% python3 -q
>>> import numpy as np
>>> np.set_printoptions(precision=2, suppress=True, linewidth=100, floatmode="fixed")
>>> tidy = lambda a: np.round(a, 2) + 0
>>> m1 = np.load("sample13.npy")
>>> m1
array([[ 0, -2,  0],
       [ 0,  0,  0],
       [ 0,  0,  0]])
>>> # 2 blocks once reordered
>>> left, sv, Vh = np.linalg.svd(m1)
>>> vecs = Vh[:(sv > 1e-8).sum()]
>>> rng = np.random.default_rng(36245)
>>> x0 = m1[0] + -1 * m1[1] + rng.integers(2) * np.eye(3)[1]
>>> x0
array([ 0.00, -1.00,  0.00])
>>> np.linalg.matrix_rank(np.vstack([m1, x0]))
np.int64(1)
>>> np.allclose(vecs.T @ vecs @ x0, x0)
True
>>> tidy(np.linalg.norm(x0 - vecs.T @ vecs @ x0))
np.float64(0.0)
>>> m1.T @ m1
array([[0, 0, 0],
       [0, 4, 0],
       [0, 0, 0]])
>>> m1 @ m1.T
array([[4, 0, 0],
       [0, 0, 0],
       [0, 0, 0]])
>>> m1[:, 1] @ m1[:, 2]
np.int64(0)
>>> tidy(np.linalg.svd(m1, compute_uv=False))
array([2.00, 0.00, 0.00])
>>> np.linalg.matrix_rank(m1 - m1[0, 0] * np.eye(3))
np.int64(1)
>>> np.prod(np.diag(m1)), tidy(np.linalg.det(m1))
(np.int64(0), np.float64(0.0))
>>> np.linalg.matrix_power(m1 - np.diag(np.diag(m1)), 3)
array([[0, 0, 0],
       [0, 0, 0],
       [0, 0, 0]])
>>> m1 @ m1
array([[0, 0, 0],
       [0, 0, 0],
       [0, 0, 0]])
>>> np.argsort(-np.linalg.norm(m1, axis=0).round(6), kind="stable")[:3]
array([1, 0, 2])
>>> tidy(np.linalg.norm(m1, 2) / np.linalg.norm(m1))
np.float64(1.0)
>>> [round(float(x), 2) for x in np.linalg.svd(m1, compute_uv=False)[:3]]
[2.0, 0.0, 0.0]
>>> np.linalg.matrix_rank(m1, rtol=0.1)
np.int64(1)
>>> np.trace(m1)
np.int64(0)
>>> tidy(np.abs(np.linalg.eigvals(m1)).max())
np.float64(0.0)
>>> np.allclose(m1, m1.T)
False
>>> tidy(np.sort(np.abs(np.linalg.eigvals(m1))))
array([0.00, 0.00, 0.00])
>>> tidy(np.linalg.det(m1))
np.float64(0.0)
>>> data = np.loadtxt("a.csv", delimiter=",")
>>> tidy(data)
array([[0.38, 0.25, 0.25, 0.12],
       [0.00, 0.40, 0.40, 0.20],
       [0.29, 0.14, 0.29, 0.29],
       [0.33, 0.33, 0.17, 0.17]])
>>> tidy(data.sum(axis=1))
array([1.00, 1.00, 1.00, 1.00])
>>> tidy(np.linalg.matrix_power(data, 2))
array([[0.25, 0.27, 0.29, 0.19],
       [0.18, 0.28, 0.31, 0.23],
       [0.28, 0.26, 0.26, 0.19],
       [0.23, 0.30, 0.29, 0.18]])
>>> p = np.eye(4)[2]
>>> for _ in range(5):
...     p = p @ data
...     print(p.round(2))
... 
[0.29 0.14 0.29 0.29]
[0.28 0.26 0.26 0.19]
[0.24 0.28 0.28 0.19]
[0.24 0.28 0.29 0.20]
[0.24 0.28 0.29 0.20]
>>> T = np.stack([data, 5 * data, data[::-1]])
>>> np.linalg.matrix_rank(T.reshape(3, -1))
np.int64(2)
>>> np.linalg.matrix_rank(T)
array([4, 4, 4])
>>> T.shape
(3, 4, 4)
>>> (T @ data.T).shape
(3, 4, 4)
>>> r0 = np.array([1, -1, -2, 2])
>>> B = data + np.outer(r0, np.eye(4)[0])
>>> np.linalg.matrix_rank(np.linalg.inv(B) - np.linalg.inv(data), tol=1e-8)
np.int64(1)
>>> tidy(B)
array([[ 1.38,  0.25,  0.25,  0.12],
       [-1.00,  0.40,  0.40,  0.20],
       [-1.71,  0.14,  0.29,  0.29],
       [ 2.33,  0.33,  0.17,  0.17]])
>>> np.linalg.matrix_rank(B - data)
np.int64(1)
>>> B = data / np.linalg.norm(data, axis=1, keepdims=True)
>>> C2 = B @ B.T
>>> tidy(C2[2])
array([0.92, 0.74, 1.00, 0.88])
>>> tidy(C2)
array([[1.00, 0.71, 0.92, 0.97],
       [0.71, 1.00, 0.74, 0.74],
       [0.92, 0.74, 1.00, 0.88],
       [0.97, 0.74, 0.88, 1.00]])
>>> tidy(np.linalg.norm(B, axis=1))
array([1.00, 1.00, 1.00, 1.00])
>>> np.argwhere(np.triu(np.abs(C2) > 0.95, 1))
array([[0, 3]])
>>> W = np.array([[2, 2, 5, 2], [1, 3, 4, 2], [4, 3, 1, 0], [1, 3, 3, 0]])
>>> c = np.array([2, 0, 4, 1])
>>> hid = np.maximum(C2 @ W + c, 0)
>>> (hid > 0).mean(axis=0)
array([1.00, 1.00, 1.00, 1.00])
>>> C = np.array([[4, -2], [-4, 2], [0, 1], [-3, 4]])
>>> (hid @ C).round(6).argmax(axis=1)
array([1, 1, 1, 1])
>>> tidy(hid @ C)
array([[-14.99,  34.18],
       [-16.19,  33.62],
       [-13.86,  32.87],
       [-15.64,  34.53]])
>>> A = np.load("out5.npy")
>>> A
array([[ 62.42, -36.23, -58.92],
       [ 52.30, -31.19, -45.09],
       [ 35.05, -22.34, -23.81],
       [ 20.05, -14.18,  -8.70],
       [  8.10,  -6.85,  -0.65],
       [  5.57,  -5.06,   0.25],
       [  0.57,  -0.69,   0.27],
       [  0.54,  -0.65,   0.26],
       [  0.33,  -0.41,   0.17],
       [ -0.62,   0.88,  -0.44],
       [ -0.65,   0.94,  -0.47],
       [ -0.86,   1.29,  -0.67],
       [ -0.94,   1.46,  -0.77],
       [ -1.34,   2.43,  -1.36],
       [ -1.48,   3.13,  -1.76],
       [  0.33,   7.38,  -0.36],
       [  0.37,   7.43,  -0.27],
       [  0.42,   7.48,  -0.16],
       [  2.60,   9.72,   6.82],
       [  2.78,   9.90,   7.59],
       [  2.83,   9.95,   7.82],
       [  3.54,  10.69,  11.40],
       [  4.83,  12.22,  20.11],
       [  5.48,  13.14,  26.06]])
>>> T = np.stack([A, 4 * A, A[::-1]])
>>> np.linalg.matrix_rank(T.reshape(3, -1))
np.int64(2)
>>> np.linalg.matrix_rank(T)
array([3, 3, 3])
>>> tidy(np.einsum("bij,cij->bc", T, T))
array([[ 19961.67,  79846.69,  -6655.45],
       [ 79846.69, 319386.77, -26621.80],
       [ -6655.45, -26621.80,  19961.67]])
>>> tidy(data[0] @ data[3])
np.float64(0.27)
>>> tidy(np.linalg.norm(data, axis=0))
array([0.58, 0.59, 0.58, 0.41])
>>> tidy(np.linalg.norm(data) ** 2 / np.linalg.norm(data, 2) ** 2)
np.float64(1.16)
>>> P = A @ np.linalg.solve(A.T @ A, A.T)
>>> tidy(np.trace(P))
np.float64(3.0)
>>> np.allclose(P @ P, P)
True
>>> tidy(np.linalg.eigvalsh(P))
array([0.00, 0.00, 0.00, 0.00, 0.00, 0.00, 0.00, 0.00, 0.00, 0.00, 0.00, 0.00, 0.00, 0.00, 0.00,
       0.00, 0.00, 0.00, 0.00, 0.00, 0.00, 1.00, 1.00, 1.00])
>>> B = np.c_[A[:, :2] @ np.array([[1, 0], [0, 0]]), np.array([0, 2, 0, 0, 2, 2, 2, 0, 1, 1, 1, 1, 0, 1, 0, 0, 2, 1, 2, 0, 0, 1, 0, 0])]
>>> B
array([[62.42,  0.00,  0.00],
       [52.30,  0.00,  2.00],
       [35.05,  0.00,  0.00],
       [20.05,  0.00,  0.00],
       [ 8.10,  0.00,  2.00],
       [ 5.57,  0.00,  2.00],
       [ 0.57,  0.00,  2.00],
       [ 0.54,  0.00,  0.00],
       [ 0.33,  0.00,  1.00],
       [-0.62,  0.00,  1.00],
       [-0.65,  0.00,  1.00],
       [-0.86,  0.00,  1.00],
       [-0.94,  0.00,  0.00],
       [-1.34,  0.00,  1.00],
       [-1.48,  0.00,  0.00],
       [ 0.33,  0.00,  0.00],
       [ 0.37,  0.00,  2.00],
       [ 0.42,  0.00,  1.00],
       [ 2.60,  0.00,  2.00],
       [ 2.78,  0.00,  0.00],
       [ 2.83,  0.00,  0.00],
       [ 3.54,  0.00,  1.00],
       [ 4.83,  0.00,  0.00],
       [ 5.48,  0.00,  0.00]])
>>> tidy(np.linalg.lstsq(A, B[:, 0])[0])
array([1.00, 0.00, 0.00])
>>> np.linalg.matrix_rank(np.c_[A, B])
np.int64(4)
>>> tidy(np.linalg.norm(np.linalg.qr(A)[0].T @ B, axis=0) ** 2 / ((B ** 2).sum(axis=0) + 1e-12))
array([1.00, 0.00, 0.14])
>>> E = np.array([[2, 0], [0, 4]])
>>> E
array([[2, 0],
       [0, 4]])
>>> # equal to its transpose
>>> L = np.linalg.cholesky(E)
>>> np.linalg.eigvalsh(E).min() > 0
np.True_
>>> tidy(np.diag(L) ** 2)
array([2.00, 4.00])
>>> x0 = np.array([4, -1])
>>> y = E @ x0
>>> y
array([ 8, -4])
>>> tidy(np.linalg.solve(E, y))
array([ 4.00, -1.00])
>>> W0 = np.vander(np.arange(2) - 1, 2, increasing=True)
>>> W0
array([[ 1, -1],
       [ 1,  0]])
>>> z = rng.permutation(2)
>>> z
array([0, 1])
>>> B = W0[z][:, z]
>>> B
array([[ 1, -1],
       [ 1,  0]])
>>> np.allclose(B, W0)
True
>>> tidy(np.sort(np.abs(np.linalg.eigvals(B))))
array([1.00, 1.00])
>>> r0 = np.array([0, 1])
>>> np.correlate(B[0], B[1], "full")
array([ 0,  1, -1])
>>> np.polyval(r0, B[0])
array([1, 1])
>>> np.convolve(B[0], r0)
array([ 0,  1, -1])
>>> np.array([np.convolve(row, r0, "same") for row in B])
array([[0, 1],
       [0, 1]])
>>> B = np.array([[-3, -3], [-2, 1]])
>>> np.vstack([W0, B.T]).shape
(4, 2)
>>> np.einsum("ij->j", W0)
array([ 2, -1])
>>> np.einsum("ik,kj->ji", W0, B)
array([[-1, -3],
       [-4, -3]])
>>> rk = np.linalg.matrix_rank(m1)
>>> rk
np.int64(1)
>>> ns = np.linalg.svd(m1)[2][rk:].T
>>> [int(np.linalg.matrix_rank(np.delete(m1, i, axis=0))) for i in range(3)]
[0, 1, 1]
>>> ns @ ns.T
array([[1.00, 0.00, 0.00],
       [0.00, 0.00, 0.00],
       [0.00, 0.00, 1.00]])
>>> [int(np.linalg.matrix_rank(m1[:, :j + 1])) for j in range(3)]
[0, 1, 1]
>>> K = np.load("case16.npy")
>>> tidy(K)
array([[ 1.10,  1.00,  0.33,  2.59],
       [-0.55,  2.78, -0.59, -0.77],
       [-2.74, -0.16,  0.25,  1.19],
       [ 0.00,  0.47,  2.91, -0.55]])
>>> B = np.linalg.inv(K)
>>> tidy(B)
array([[ 0.12, -0.06, -0.30,  0.00],
       [ 0.11,  0.31, -0.02,  0.05],
       [ 0.04, -0.07,  0.03,  0.32],
       [ 0.29, -0.09,  0.13, -0.06]])
>>> tidy(np.linalg.det(K) * np.linalg.det(B))
np.float64(1.0)
>>> tidy(K @ B)
array([[1.00, 0.00, 0.00, 0.00],
       [0.00, 1.00, 0.00, 0.00],
       [0.00, 0.00, 1.00, 0.00],
       [0.00, 0.00, 0.00, 1.00]])
>>> (np.abs(B) > 1e-9).astype(int)
array([[1, 1, 1, 0],
       [1, 1, 1, 1],
       [1, 1, 1, 1],
       [1, 1, 1, 1]])
>>> tidy(np.linalg.cond(K))
np.float64(1.0)
>>> tidy(np.linalg.slogdet(K)[0])
np.float64(-1.0)
>>> np.allclose(B, K.T)
False
>>> feats = np.loadtxt("block10.csv", delimiter=",")
>>> feats
array([[ 12.00, -17.00,  -4.00],
       [-17.00,  12.00,   4.00],
       [ -4.00,   4.00,  18.00]])
>>> # symmetric
>>> x0 = np.array([3, 5, 5])
>>> y = feats @ x0
>>> y
array([-69.00,  29.00,  98.00])
>>> tidy(np.linalg.solve(feats.T, feats[0]))
array([1.00, 0.00, 0.00])
>>> tidy(np.linalg.solve(feats, y + feats[:, 1]))
array([3.00, 6.00, 5.00])
>>> tidy(np.linalg.solve(feats, y))
array([3.00, 5.00, 5.00])
>>> tidy(np.linalg.solve(feats, 3 * y))
array([ 9.00, 15.00, 15.00])
>>> O, vecs = np.linalg.qr(feats[:, :1])[0], np.linalg.qr(feats[:, 1:])[0]
>>> sv = np.linalg.svd(O.T @ vecs, compute_uv=False)
>>> tidy(np.linalg.norm(O @ O.T - vecs @ vecs.T, 2))
np.float64(1.0)
>>> (sv > 0.9).sum()
np.int64(1)
>>> tidy(np.degrees(np.arccos(sv.clip(0, 1))))
array([19.13])
>>> B = feats[0, 0] * feats[1:] - np.outer(feats[1:, 0], feats[0])
>>> B
array([[   0.00, -145.00,  -20.00],
       [   0.00,  -20.00,  200.00]])
>>> np.linalg.matrix_rank(B), np.linalg.matrix_rank(feats)
(np.int64(2), np.int64(3))
>>> np.flatnonzero(~B.round(6).any(axis=1))
array([], dtype=int64)
>>> tidy(np.linalg.det(feats[::-1]))
np.float64(2450.0)
>>> tidy(np.linalg.eigvals(feats).sum().real)
np.float64(42.0)
>>> np.einsum("ij,ji->", feats, feats)
np.float64(1254.0)
>>> tidy(np.linalg.det(feats.T))
np.float64(-2450.0)
>>> np.einsum("ii->", feats)
np.float64(42.0)
>>> tidy(np.linalg.det(2 * feats)), tidy(np.linalg.det(feats))
(np.float64(-19600.0), np.float64(-2450.0))
>>> tidy(np.poly(feats))
array([   1.00,  -42.00,  255.00, 2450.00])
>>> J = np.load("run17.npy")
>>> J
array([[0, 0, 0, 0],
       [0, 0, 0, 0],
       [0, 0, 2, 0],
       [1, 0, 0, 0]])
>>> np.linalg.matrix_power(J - np.diag(np.diag(J)), 4)
array([[0, 0, 0, 0],
       [0, 0, 0, 0],
       [0, 0, 0, 0],
       [0, 0, 0, 0]])
>>> J @ J
array([[0, 0, 0, 0],
       [0, 0, 0, 0],
       [0, 0, 4, 0],
       [0, 0, 0, 0]])
>>> tidy(np.sort(np.linalg.eigvals(J)))
array([0.00, 0.00, 0.00, 2.00])
>>> np.prod(np.diag(J)), tidy(np.linalg.det(J))
(np.int64(0), np.float64(0.0))
>>> np.linalg.matrix_rank(J - J[0, 0] * np.eye(4))
np.int64(2)
>>> rk = np.linalg.matrix_rank(J)
>>> rk
np.int64(2)
>>> ns = np.linalg.svd(J)[2][rk:].T
>>> J @ ns
array([[0.00, 0.00],
       [0.00, 0.00],
       [0.00, 0.00],
       [0.00, 0.00]])
>>> ns @ ns.T
array([[0.00, 0.00, 0.00, 0.00],
       [0.00, 1.00, 0.00, 0.00],
       [0.00, 0.00, 0.00, 0.00],
       [0.00, 0.00, 0.00, 1.00]])
>>> [int(np.linalg.matrix_rank(J[:i])) for i in range(1, len(J) + 1)]
[0, 0, 1, 2]
>>> [int(np.linalg.matrix_rank(np.delete(J, i, axis=0))) for i in range(4)]
[2, 2, 1, 1]
>>> np.poly(J)
array([ 1.00, -2.00,  0.00,  0.00,  0.00])
>>> np.einsum("ij,ji->", J, J)
np.int64(4)
>>> tidy(np.linalg.det(J.T))
np.float64(0.0)
>>> tidy(np.linalg.eigvals(J))
array([0.00, 0.00, 0.00, 2.00])
>>> np.kron(np.eye(2, dtype=int), J)
array([[0, 0, 0, 0, 0, 0, 0, 0],
       [0, 0, 0, 0, 0, 0, 0, 0],
       [0, 0, 2, 0, 0, 0, 0, 0],
       [1, 0, 0, 0, 0, 0, 0, 0],
       [0, 0, 0, 0, 0, 0, 0, 0],
       [0, 0, 0, 0, 0, 0, 0, 0],
       [0, 0, 0, 0, 0, 0, 2, 0],
       [0, 0, 0, 0, 1, 0, 0, 0]])
>>> np.einsum("ii->", J)
np.int64(2)
